$ python3 -q
>>> import numpy as np
>>> np.set_printoptions(precision=3, suppress=True, linewidth=160, floatmode="fixed")
>>> arr = np.array([[0, 0, 0, 0], [0, 1, 0, 1], [0, 0, 0, 0], [0, 1, 0, 1]])
>>> # rows 0 and 2 are equal
>>> rng = np.random.default_rng(46480)
>>> z = rng.permutation(4)
>>> z
array([2, 3, 1, 0])
>>> Y = arr[z][:, z]
>>> np.trace(Y)
np.int64(2)
>>> print(Y)
[[0 0 0 0]
 [0 1 1 0]
 [0 1 1 0]
 [0 0 0 0]]
>>> np.allclose(arr[:-1].T @ np.linalg.lstsq(arr[:-1].T, arr[-1])[0], arr[-1])
True
>>> np.abs(np.diag(np.linalg.qr(arr)[1])) > 1e-9
array([False,  True, False, False])
>>> arr @ np.linalg.pinv(arr) @ arr
array([[0.000, 0.000, 0.000, 0.000],
       [0.000, 1.000, 0.000, 1.000],
       [0.000, 0.000, 0.000, 0.000],
       [0.000, 1.000, 0.000, 1.000]])
>>> np.linalg.lstsq(arr[:-1].T, arr[-1])[2]
np.int32(1)
>>> np.unique(arr.round(6), axis=0).shape
(2, 4)
>>> F = rng.normal(size=(16, 3)) + 20 * np.array([2, 2, 1])
>>> F
array([[38.940, 40.318, 20.087],
       [40.225, 39.123, 21.648],
       [39.778, 41.383, 19.217],
       [39.735, 38.662, 19.954],
       [39.921, 39.900, 18.268],
       [40.239, 40.665, 21.274],
       [41.327, 40.078, 21.356],
       [39.020, 38.885, 18.336],
       [40.316, 38.375, 19.722],
       [40.463, 40.246, 20.671],
       [39.917, 38.676, 19.236],
       [40.817, 40.251, 19.394],
       [41.155, 39.773, 20.049],
       [39.875, 40.243, 20.056],
       [39.117, 38.473, 19.682],
       [39.959, 41.825, 19.509]])
>>> D = np.linalg.norm(F[:, None] - F[None], axis=-1)
>>> D[14].round(6).argsort(kind="stable")[:4]
array([14,  3, 10,  8])
>>> np.unravel_index(D.round(6).argmax(), D.shape)
(np.int64(6), np.int64(7))
>>> np.linalg.matrix_rank(D ** 2)
np.int64(5)
>>> D.shape
(16, 16)
>>> D[:5, :5]
array([[0.000, 2.349, 1.611, 1.843, 2.109],
       [2.349, 0.000, 3.350, 1.823, 3.482],
       [1.611, 3.350, 0.000, 2.820, 1.766],
       [1.843, 1.823, 2.820, 0.000, 2.100],
       [2.109, 3.482, 1.766, 2.100, 0.000]])
>>> print((D + 1e9 * np.eye(16)).round(6).argmin(axis=1))
[13  6 15  8  7  9  9 10  3  5  8 12 11  9  3  2]
>>> x = np.array([1, -3, 2])
>>> y = F @ x
>>> beta, lr = np.zeros(3), 1 / np.linalg.norm(F, 2) ** 2
>>> for i in range(60):
...     beta -= lr * F.T @ (F @ beta - y)
...     if i % 10 == 0: print(i, round(np.linalg.norm(F @ beta - y), 3))
... 
0 13.77
10 13.736
20 13.702
30 13.669
40 13.635
50 13.601
>>> beta
array([-0.425, -0.475, -0.183])
>>> np.argsort(-np.linalg.norm(F, axis=0).round(6), kind="stable")[:3]
array([0, 1, 2])
>>> [round(float(x), 3) for x in np.linalg.svd(F, compute_uv=False)[:3]]
[239.52, 3.788, 2.62]
>>> np.linalg.cond(F) > 100
np.False_
>>> round(np.log10(np.linalg.cond(F)))
2
>>> np.round(np.linalg.norm(F, 2) / np.linalg.norm(F), 3)
np.float64(1.0)
>>> z = F[:, 1] > np.median(F[:, 1])
>>> r0 = F[z].mean(axis=0) - F[~z].mean(axis=0)
>>> print(((F - F.mean(axis=0)) @ r0 > 0).astype(int))
[1 0 1 0 0 1 1 0 0 1 0 1 1 1 0 1]
>>> np.argsort(-np.abs(r0).round(6), kind="stable")
array([1, 2, 0])
>>> z.astype(int)
array([1, 0, 1, 0, 0, 1, 1, 0, 0, 1, 0, 1, 0, 1, 0, 1])
>>> np.round((((F - F.mean(axis=0)) @ r0 > 0) == z).mean(), 3)
np.float64(0.938)
>>> U, sigma, Vh = np.linalg.svd(F, full_matrices=False)
>>> np.round(np.sqrt((sigma ** 2).sum()), 3), round(np.linalg.norm(F), 3)
(np.float64(239.564), np.float64(239.564))
>>> np.abs(Vh[0])
array([0.669, 0.665, 0.332])
>>> np.abs(U[:, 0]).round(6).argmax()
np.int64(6)
>>> sigma
array([239.520,   3.788,   2.620])
>>> np.allclose(U * sigma @ Vh, F)
True
>>> np.round(U.T @ F @ Vh.T, 3) + 0
array([[239.520,   0.000,   0.000],
       [  0.000,   3.788,   0.000],
       [  0.000,   0.000,   2.620]])
>>> sigma / sigma[0]
array([1.000, 0.016, 0.011])
>>> (sigma > 1e-8).sum()
np.int64(3)
>>> U.shape, sigma.shape, Vh.shape
((16, 3), (3,), (3, 3))
>>> K = np.load("arr.npy")
>>> print(K)
[[0 1 1 0 0]
 [1 0 1 1 0]
 [1 1 0 0 1]
 [0 1 0 0 1]
 [0 0 1 1 0]]
>>> # looks like rank 4
>>> np.all(np.linalg.eigvalsh(K) > 0)
np.False_
>>> try:
...     np.linalg.cholesky(K)
... except np.linalg.LinAlgError as e:
...     print("failed:", e)
... 
failed: Matrix is not positive definite
>>> hat = np.triu(np.array([[-2, -1, -2, -1, 3],
...     [-3, 0, 1, -1, 2],
...     [3, -1, 2, 3, -1],
...     [3, 2, 3, -1, -3],
...     [3, 0, 2, -3, -1]]), 1) + np.eye(5)
>>> Y = hat @ K @ np.linalg.inv(hat)
>>> np.trace(Y), np.trace(K)
(np.float64(0.0), np.int64(0))
>>> Y
array([[ -3.000,  -5.000,   2.000, -12.000, -18.000],
       [  2.000,   2.000,   5.000,  -8.000, -29.000],
       [  1.000,   5.000,  -4.000,  17.000,  38.000],
       [  0.000,   1.000,  -4.000,  10.000,  25.000],
       [  0.000,   0.000,   1.000,  -2.000,  -5.000]])
>>> round(np.linalg.det(Y), 3)
np.float64(0.0)
>>> hat @ K - K @ hat
array([[-3.000, -3.000,  1.000,  0.000, -4.000],
       [ 1.000,  1.000,  4.000,  0.000,  1.000],
       [ 0.000,  4.000,  0.000,  1.000, -2.000],
       [ 0.000,  0.000, -4.000, -2.000, -2.000],
       [ 0.000,  0.000,  0.000, -3.000,  4.000]])
>>> round(float(np.linalg.det(K[::-1])), 3)
0.0
>>> np.einsum("ij,ji->", K, K)
np.int64(12)
>>> print(round(np.linalg.det(K.T), 3))
0.0
>>> np.einsum("ii->", K)
np.int64(0)
>>> ev, V = np.linalg.eigvalsh(K)
Traceback (most recent call last):
  File "<python-input-65>", line 1, in <module>
    ev, V = np.linalg.eigvalsh(K)
    ^^^^^
ValueError: too many values to unpack (expected 2)
>>> ev, V = np.linalg.eigh(K)
>>> np.round(np.linalg.svd(K, compute_uv=False), 3) + 0
array([2.481, 2.000, 1.170, 0.689, 0.000])
>>> print(round(ev.sum(), 3), np.trace(K))
-0.0 0
>>> np.abs(V[:, -1])
array([0.427, 0.530, 0.530, 0.358, 0.358])
>>> (ev > 1e-8).sum(), (ev < -1e-8).sum()
(np.int64(2), np.int64(2))
>>> data = np.load("out9.npy")
>>> data
array([[ 3.400, -2.500, -2.680, -0.105],
       [-3.451,  1.745,  3.169,  0.021],
       [ 3.186,  0.019, -3.851,  0.157],
       [-3.436,  2.182,  2.903,  0.069],
       [-3.044,  3.614,  1.618,  0.243],
       [-1.076, -3.558,  3.316, -0.437],
       [-3.449,  1.942,  3.055,  0.042],
       [-3.213,  3.241,  2.034,  0.194],
       [-3.378,  0.858,  3.585, -0.072],
       [-2.796,  3.983,  1.110,  0.295],
       [-0.171,  4.413, -2.298,  0.469],
       [ 2.409,  1.854, -3.957,  0.318],
       [-2.206,  4.470,  0.122,  0.376],
       [-1.382,  4.681, -0.991,  0.439],
       [-3.175, -0.055,  3.859, -0.160],
       [ 3.447, -1.558, -3.270, -0.001],
       [ 2.888,  0.878, -3.979,  0.235],
       [ 0.662, -4.591,  1.808, -0.464],
       [-3.362,  0.760,  3.621, -0.081],
       [ 3.257, -0.253, -3.783,  0.131],
       [-3.429,  2.263,  2.849,  0.078],
       [-1.876, -2.664,  3.773, -0.379],
       [-3.314,  2.923,  2.336,  0.155],
       [-2.492, -1.707,  3.973, -0.306],
       [-1.392,  4.681, -0.979,  0.438],
       [-1.431, -3.199,  3.541, -0.416]])
>>> # looks like rank 2
>>> U, sigma, Vh = np.linalg.svd(data)
>>> np.argmax(sigma[:-1] / (sigma[1:] + 1e-6)) + 1
np.int64(2)
>>> Y = U[:, :2] @ np.diag(sigma[:2]) @ Vh[:2]
>>> np.linalg.matrix_rank(Y)
np.int64(2)
>>> print(np.round(np.linalg.norm(data - Y) / np.linalg.norm(data), 3))
0.0
